% ipython --no-banner

In [1]: import numpy as np

In [2]: np.set_printoptions(precision=1, suppress=True, linewidth=140)

In [3]: rnd = lambda a: np.round(a, 1) + 0

In [4]: m1 = np.load("block13.npy")

In [5]: print(rnd(m1))
[[ 0.9  0.1  0.1  0.1  0.2 -0.1  0.   0.   0.1  0.   0.2 -0.1  0. ]
 [ 0.1  0.9 -0.1 -0.1 -0.2  0.1  0.   0.  -0.1  0.  -0.2  0.1  0. ]
 [ 0.1 -0.1  0.8 -0.2 -0.3  0.2  0.   0.  -0.1  0.  -0.3  0.1  0. ]
 [ 0.1 -0.1 -0.2  0.8 -0.3  0.2  0.   0.  -0.1  0.  -0.3  0.1  0. ]
 [ 0.2 -0.2 -0.3 -0.3  0.5  0.3  0.1 -0.1 -0.2  0.1 -0.5  0.2  0.1]
 [-0.1  0.1  0.2  0.2  0.3  0.8  0.   0.   0.1  0.   0.3 -0.1  0. ]
 [ 0.   0.   0.   0.   0.1  0.   1.   0.   0.   0.   0.1  0.   0. ]
 [ 0.   0.   0.   0.  -0.1  0.   0.   1.   0.   0.  -0.1  0.   0. ]
 [ 0.1 -0.1 -0.1 -0.1 -0.2  0.1  0.   0.   0.9  0.  -0.2  0.1  0. ]
 [ 0.   0.   0.   0.   0.1  0.   0.   0.   0.   1.   0.1  0.   0. ]
 [ 0.2 -0.2 -0.3 -0.3 -0.5  0.3  0.1 -0.1 -0.2  0.1  0.5  0.2  0.1]
 [-0.1  0.1  0.1  0.1  0.2 -0.1  0.   0.   0.1  0.   0.2  0.9  0. ]
 [ 0.   0.   0.   0.   0.1  0.   0.   0.   0.   0.   0.1  0.   1. ]]

In [6]: w, V = np.linalg.eigh(m1)

In [7]: vec = np.array([3, 2, 2, 3, 3, 1, 2, 1, 2, 0, 0, 1, 2])

In [8]: print(rnd(vec @ m1 @ vec))
36.4

In [9]: print(rnd(np.abs(m1).sum(axis=1).max()), rnd(np.abs(w).max()))
3.0 1.0

In [10]: print(rnd(vec @ m1 @ vec / (vec @ vec)), rnd(w[0]), rnd(w[-1]))
0.7 -1.0 1.0

In [11]: print(rnd(np.linalg.eigvalsh(m1[1:, 1:])))
[-0.9  1.   1.   1.   1.   1.   1.   1.   1.   1.   1.   1. ]

In [12]: r0 = np.array([5, 4, 7])

In [13]: print(rnd(np.polyval(r0, m1[10])))
[ 8.   6.4  6.2  6.2  6.2  8.9  7.3  6.8  6.4  7.3 10.6  8.   7.3]

In [14]: print(np.cross(m1[10, :3], m1[8, :3]))
[0. 0. 0.]

In [15]: A2 = m1 / np.linalg.norm(m1, axis=1, keepdims=True)

In [16]: gram = A2 @ A2.T

In [17]: print((gram - 2 * np.eye(13)).round(6).argmax(axis=1))
[1 0 0 0 0 0 0 0 0 0 0 0 0]

In [18]: print(np.allclose(m1 @ m1.T, m1.T @ m1))
True

In [19]: print(rnd(np.linalg.det(m1)))
-1.0

In [20]: print(np.trace(m1))
11.0

In [21]: print(rnd(np.sort(np.abs(np.linalg.eigvals(m1)))))
[1. 1. 1. 1. 1. 1. 1. 1. 1. 1. 1. 1. 1.]

In [22]: vec = np.array([1, -5, -4, -9, 9, -7, -1, 4, 8, 3, -6, -5, -1])

In [23]: print(rnd(m1.T @ (m1 @ vec)))
[ 1. -5. -4. -9.  9. -7. -1.  4.  8.  3. -6. -5. -1.]

In [24]: print(rnd(np.sort(np.abs(np.degrees(np.angle(np.linalg.eigvals(m1)))))))
[  0.   0.   0.   0.   0.   0.   0.   0.   0.   0.   0.   0. 180.]

In [25]: print(rnd(np.abs(np.linalg.eigvals(m1))))
[1. 1. 1. 1. 1. 1. 1. 1. 1. 1. 1. 1. 1.]

In [26]: print(13 - np.linalg.matrix_rank(m1 - np.eye(13), tol=1e-8))
12

In [27]: data = np.load("test17.npy")

In [28]: print(data)
[[  2  -5  -6  -4  -2  -2  -1   1  -3  -3   4]
 [ -5  13  15  10   6   7   5  -1   9   7 -11]
 [ -6  15  18  12   6   6   3  -3   9   9 -12]
 [ -4  10  12   8   4   4   2  -2   6   6  -8]
 [ -2   6   6   4   4   6   6   2   6   2  -6]
 [ -2   7   6   4   6  10  11   5   9   1  -8]
 [ -1   5   3   2   6  11  13   7   9  -1  -7]
 [  1  -1  -3  -2   2   5   7   5   3  -3  -1]
 [ -3   9   9   6   6   9   9   3   9   3  -9]
 [ -3   7   9   6   2   1  -1  -3   3   5  -5]
 [  4 -11 -12  -8  -6  -8  -7  -1  -9  -5  10]]

In [29]: U, sigma, Vt = np.linalg.svd(data)

In [30]: V = Vt[:(sigma > 1e-8).sum()]

In [31]: rng = np.random.default_rng(985)

In [32]: vec = data[8] + 2 * data[7] + rng.integers(2) * np.eye(11)[9]

In [33]: print(vec)
[ -1.   7.   3.   2.  10.  19.  23.  13.  15.  -2. -11.]

In [34]: print(rnd(np.linalg.norm(vec - V.T @ V @ vec)))
0.9

In [35]: print(rnd(np.diag(V.T @ V)))
[0.  0.2 0.3 0.1 0.1 0.2 0.4 0.2 0.2 0.1 0.1]

In [36]: print(rnd(V.T @ V))
[[ 0.  -0.1 -0.1 -0.1  0.   0.   0.   0.   0.  -0.1  0.1]
 [-0.1  0.2  0.2  0.2  0.1  0.1  0.  -0.1  0.1  0.1 -0.2]
 [-0.1  0.2  0.3  0.2  0.1  0.  -0.1 -0.1  0.1  0.2 -0.2]
 [-0.1  0.2  0.2  0.1  0.   0.  -0.1 -0.1  0.1  0.1 -0.1]
 [ 0.   0.1  0.1  0.   0.1  0.1  0.1  0.1  0.1  0.  -0.1]
 [ 0.   0.1  0.   0.   0.1  0.2  0.3  0.2  0.2 -0.1 -0.1]
 [ 0.   0.  -0.1 -0.1  0.1  0.3  0.4  0.2  0.2 -0.1 -0.1]
 [ 0.  -0.1 -0.1 -0.1  0.1  0.2  0.2  0.2  0.1 -0.1  0. ]
 [ 0.   0.1  0.1  0.1  0.1  0.2  0.2  0.1  0.2  0.  -0.1]
 [-0.1  0.1  0.2  0.1  0.  -0.1 -0.1 -0.1  0.   0.1 -0.1]
 [ 0.1 -0.2 -0.2 -0.1 -0.1 -0.1 -0.1  0.  -0.1 -0.1  0.1]]

In [37]: w, V = np.linalg.eigh(data)

In [38]: vec = np.array([-6, 5, 2, 3, 4, 4, 3, 6, -5, 3, 6])

In [39]: print(vec @ data @ vec)
1480

In [40]: print(rnd(np.linalg.eigvalsh(data[1:, 1:])))
[ 0.   0.   0.   0.   0.   0.   0.   0.  26.5 68.5]

In [41]: print(rnd(vec @ data @ vec / (vec @ vec)), rnd(w[0]), rnd(w[-1]))
6.7 0.0 70.1

In [42]: print(np.abs(data).sum(axis=1).max(), rnd(np.abs(w).max()))
99 70.1

In [43]: print((np.sign(V[:, -1].round(6)) == np.sign(V[0, -1].round(6))).astype(int))
[1 0 0 0 0 0 0 0 0 0 1]

In [44]: rank = np.linalg.matrix_rank(data)

In [45]: print(rank)
2

In [46]: null = np.linalg.svd(data)[2][rank:].T

In [47]: print(np.linalg.matrix_rank(data.T @ data), np.linalg.matrix_rank(data @ data.T))
2 2

In [48]: M = np.load("mat.npy")

In [49]: print(M)
[[  2  -5  -6   2  -1  -8  -1   5   5]
 [  4  -7  -8   2  -2 -11  -3   6   6]
 [ -4   4   4   0   2   6   4  -2  -2]
 [  0   9  12  -6   0  15  -3 -12 -12]
 [ -8   2   0   4   4   2  10   4   4]
 [  4  -4  -4   0  -2  -6  -4   2   2]
 [ -4  -5  -8   6   2  -9   7  10  10]
 [  2   4   6  -4  -1   7  -4  -7  -7]
 [  2   4   6  -4  -1   7  -4  -7  -7]]

In [50]: idx = rng.permutation(9)

In [51]: print(idx)
[6 8 3 7 1 4 5 2 0]

In [52]: A2 = M[idx][:, idx]

In [53]: print(np.trace(A2))
-16

In [54]: print(np.allclose(A2, M))
False

In [55]: print(A2)
[[  7  10   6  10  -5   2  -9  -8  -4]
 [ -4  -7  -4  -7   4  -1   7   6   2]
 [ -3 -12  -6 -12   9   0  15  12   0]
 [ -4  -7  -4  -7   4  -1   7   6   2]
 [ -3   6   2   6  -7  -2 -11  -8   4]
 [ 10   4   4   4   2   4   2   0  -8]
 [ -4   2   0   2  -4  -2  -6  -4   4]
 [  4  -2   0  -2   4   2   6   4  -4]
 [ -1   5   2   5  -5  -1  -8  -6   2]]

In [56]: print(rnd(np.linalg.det(A2)), rnd(np.linalg.det(M[idx])))
0.0 0.0

In [57]: print(rnd(np.sort(np.abs(np.linalg.eigvals(A2)))))
[ 0.   0.   0.   0.   0.   0.   0.   6.8 22.8]

In [58]: A2 = M[0, 0] * M[1:] - np.outer(M[1:, 0], M[0])

In [59]: print(A2)
[[  0   6   8  -4   0  10  -2  -8  -8]
 [  0 -12 -16   8   0 -20   4  16  16]
 [  0  18  24 -12   0  30  -6 -24 -24]
 [  0 -36 -48  24   0 -60  12  48  48]
 [  0  12  16  -8   0  20  -4 -16 -16]
 [  0 -30 -40  20   0 -50  10  40  40]
 [  0  18  24 -12   0  30  -6 -24 -24]
 [  0  18  24 -12   0  30  -6 -24 -24]]

In [60]: print(np.flatnonzero(~A2.round(6).any(axis=1)))
[]

In [61]: print(np.linalg.matrix_rank(A2), np.linalg.matrix_rank(M))
1 2

In [62]: print(M[:, 0] / M[0, 0])
[ 1.  2. -2.  0. -4.  2. -2.  1.  1.]

In [63]: feats = np.loadtxt("w.csv", delimiter=",")

In [64]: print(feats)
[[ 1.  2. -2. -2.  2.  1.  0. -1. -1.  0.  1.]
 [ 1.  1.  2. -2. -2.  2.  1.  0. -1. -1.  0.]
 [ 0.  1.  1.  2. -2. -2.  2.  1.  0. -1. -1.]
 [-1.  0.  1.  1.  2. -2. -2.  2.  1.  0. -1.]
 [-1. -1.  0.  1.  1.  2. -2. -2.  2.  1.  0.]
 [ 0. -1. -1.  0.  1.  1.  2. -2. -2.  2.  1.]
 [ 1.  0. -1. -1.  0.  1.  1.  2. -2. -2.  2.]
 [ 2.  1.  0. -1. -1.  0.  1.  1.  2. -2. -2.]
 [-2.  2.  1.  0. -1. -1.  0.  1.  1.  2. -2.]
 [-2. -2.  2.  1.  0. -1. -1.  0.  1.  1.  2.]
 [ 2. -2. -2.  2.  1.  0. -1. -1.  0.  1.  1.]]

In [65]: A2 = feats + rng.integers(-2, 3, (11, 6)) @ rng.integers(-2, 3, (6, 11))

In [66]: print(A2)
[[ -3.   0.   3.  -1.   6.   1.  -1.   1.   7.  -5.   6.]
 [  3. -10.   0.  -4.   1.  10.   4.  -9.   0.   3.  -2.]
 [  6.   7. -12.   5.  -6.  -8.  -5.   3.  -8.   4.  -6.]
 [ -8.   7.   4.   4.   0.  -8.  -6.   9.  -2.   2.   0.]
 [ -7.  -3.   1.  -1.   7.   5.   5.  -6.   0.   5.  -3.]
 [ -4.  -3.   5.   0.  -1.  -1.  -2.   4.   4.  -2.   7.]
 [ -2.   2.  -2.  -6.  -1.  -7.   0.  14.   4. -10.   7.]
 [ -2.  10.   0.   3.   0.  -6.  -2.   6.   0.  -2.  -2.]
 [ -1.   6.  -2.  -3.   0.  -1.   7.  -1.  -5.   4.  -7.]
 [  4.   2.  -6.   2.  -3.  -5.  -5.   2.  -2.   1.   0.]
 [  3.   6.  -5.   4.  -1.  -4.  -2.   1.  -6.   3.  -2.]]

In [67]: print(np.abs(A2 - feats).sum(axis=1))
[37. 47. 65. 45. 40. 42. 52. 34. 34. 37. 34.]

In [68]: print(np.linalg.matrix_rank(A2 - feats, tol=1e-8))
6

In [69]: print(rnd(np.linalg.svd(A2 - feats, compute_uv=False)))
[33.4 31.1 17.3 12.3  7.5  6.3  0.   0.   0.   0.   0. ]

In [70]: A2 = np.linalg.inv(feats)

In [71]: print((np.abs(A2) > 1e-9).astype(int))
[[1 1 1 1 1 1 1 1 1 1 1]
 [1 1 1 1 1 1 1 1 1 1 1]
 [1 1 1 1 1 1 1 1 1 1 1]
 [1 1 1 1 1 1 1 1 1 1 1]
 [1 1 1 1 1 1 1 1 1 1 1]
 [1 1 1 1 1 1 1 1 1 1 1]
 [1 1 1 1 1 1 1 1 1 1 1]
 [1 1 1 1 1 1 1 1 1 1 1]
 [1 1 1 1 1 1 1 1 1 1 1]
 [1 1 1 1 1 1 1 1 1 1 1]
 [1 1 1 1 1 1 1 1 1 1 1]]

In [72]: print(rnd(np.linalg.cond(feats)))
8.1

In [73]: print(rnd(np.linalg.inv(A2)))
[[ 1.  2. -2. -2.  2.  1.  0. -1. -1.  0.  1.]
 [ 1.  1.  2. -2. -2.  2.  1.  0. -1. -1.  0.]
 [ 0.  1.  1.  2. -2. -2.  2.  1.  0. -1. -1.]
 [-1.  0.  1.  1.  2. -2. -2.  2.  1.  0. -1.]
 [-1. -1.  0.  1.  1.  2. -2. -2.  2.  1.  0.]
 [ 0. -1. -1.  0.  1.  1.  2. -2. -2.  2.  1.]
 [ 1.  0. -1. -1.  0.  1.  1.  2. -2. -2.  2.]
 [ 2.  1.  0. -1. -1.  0.  1.  1.  2. -2. -2.]
 [-2.  2.  1.  0. -1. -1.  0.  1.  1.  2. -2.]
 [-2. -2.  2.  1.  0. -1. -1.  0.  1.  1.  2.]
 [ 2. -2. -2.  2.  1.  0. -1. -1.  0.  1.  1.]]

In [74]: print(np.allclose(A2, feats.T))
False

In [75]: E = np.load("dump.npy")

In [76]: print(rnd(E))
[[ 1.2 -0.2 -0.3 -0.1  0.   0.1  0.1  0.1 -0.1 -0.1 -0.1]
 [-0.2  1.1  0.1 -0.2  0.1 -0.1  0.   0.3  0.   0.1  0.1]
 [-0.3  0.1  1.4  0.  -0.1 -0.2 -0.3 -0.1  0.2  0.3 -0.1]
 [-0.1 -0.2  0.   0.9 -0.4 -0.1 -0.1  0.4  0.   0.  -0.2]
 [ 0.   0.1 -0.1 -0.4  1.5  0.   0.4  0.2  0.   0.1  0.2]
 [ 0.1 -0.1 -0.2 -0.1  0.   1.1  0.1  0.   0.   0.  -0.1]
 [ 0.1  0.  -0.3 -0.1  0.4  0.1  0.8 -0.5  0.3  0.3 -0.2]
 [ 0.1  0.3 -0.1  0.4  0.2  0.  -0.5  1.  -0.3  0.   0.5]
 [-0.1  0.   0.2  0.   0.   0.   0.3 -0.3  1.1  0.   0. ]
 [-0.1  0.1  0.3  0.   0.1  0.   0.3  0.   0.   0.9  0.3]
 [-0.1  0.1 -0.1 -0.2  0.2 -0.1 -0.2  0.5  0.   0.3  1. ]]

In [77]: w, V = np.linalg.eigvalsh(E)
---------------------------------------------------------------------------
ValueError                                Traceback (most recent call last)
Cell In[77], line 1
----> 1 w, V = np.linalg.eigvalsh(E)

ValueError: too many values to unpack (expected 2)

In [78]: w, V = np.linalg.eigh(E)

In [79]: print((w > 1e-8).sum(), (w < -1e-8).sum())
9 0

In [80]: print(rnd(w))
[0. 0. 1. 1. 1. 1. 1. 1. 2. 2. 2.]

In [81]: print(rnd(V.T @ V))
[[1. 0. 0. 0. 0. 0. 0. 0. 0. 0. 0.]
 [0. 1. 0. 0. 0. 0. 0. 0. 0. 0. 0.]
 [0. 0. 1. 0. 0. 0. 0. 0. 0. 0. 0.]
 [0. 0. 0. 1. 0. 0. 0. 0. 0. 0. 0.]
 [0. 0. 0. 0. 1. 0. 0. 0. 0. 0. 0.]
 [0. 0. 0. 0. 0. 1. 0. 0. 0. 0. 0.]
 [0. 0. 0. 0. 0. 0. 1. 0. 0. 0. 0.]
 [0. 0. 0. 0. 0. 0. 0. 1. 0. 0. 0.]
 [0. 0. 0. 0. 0. 0. 0. 0. 1. 0. 0.]
 [0. 0. 0. 0. 0. 0. 0. 0. 0. 1. 0.]
 [0. 0. 0. 0. 0. 0. 0. 0. 0. 0. 1.]]

In [82]: print(np.unique(w.round(6) + 0, return_counts=True)[1])
[2 6 3]

In [83]: print(rnd(np.linalg.eigvalsh(E @ E)))
[0. 0. 1. 1. 1. 1. 1. 1. 4. 4. 4.]
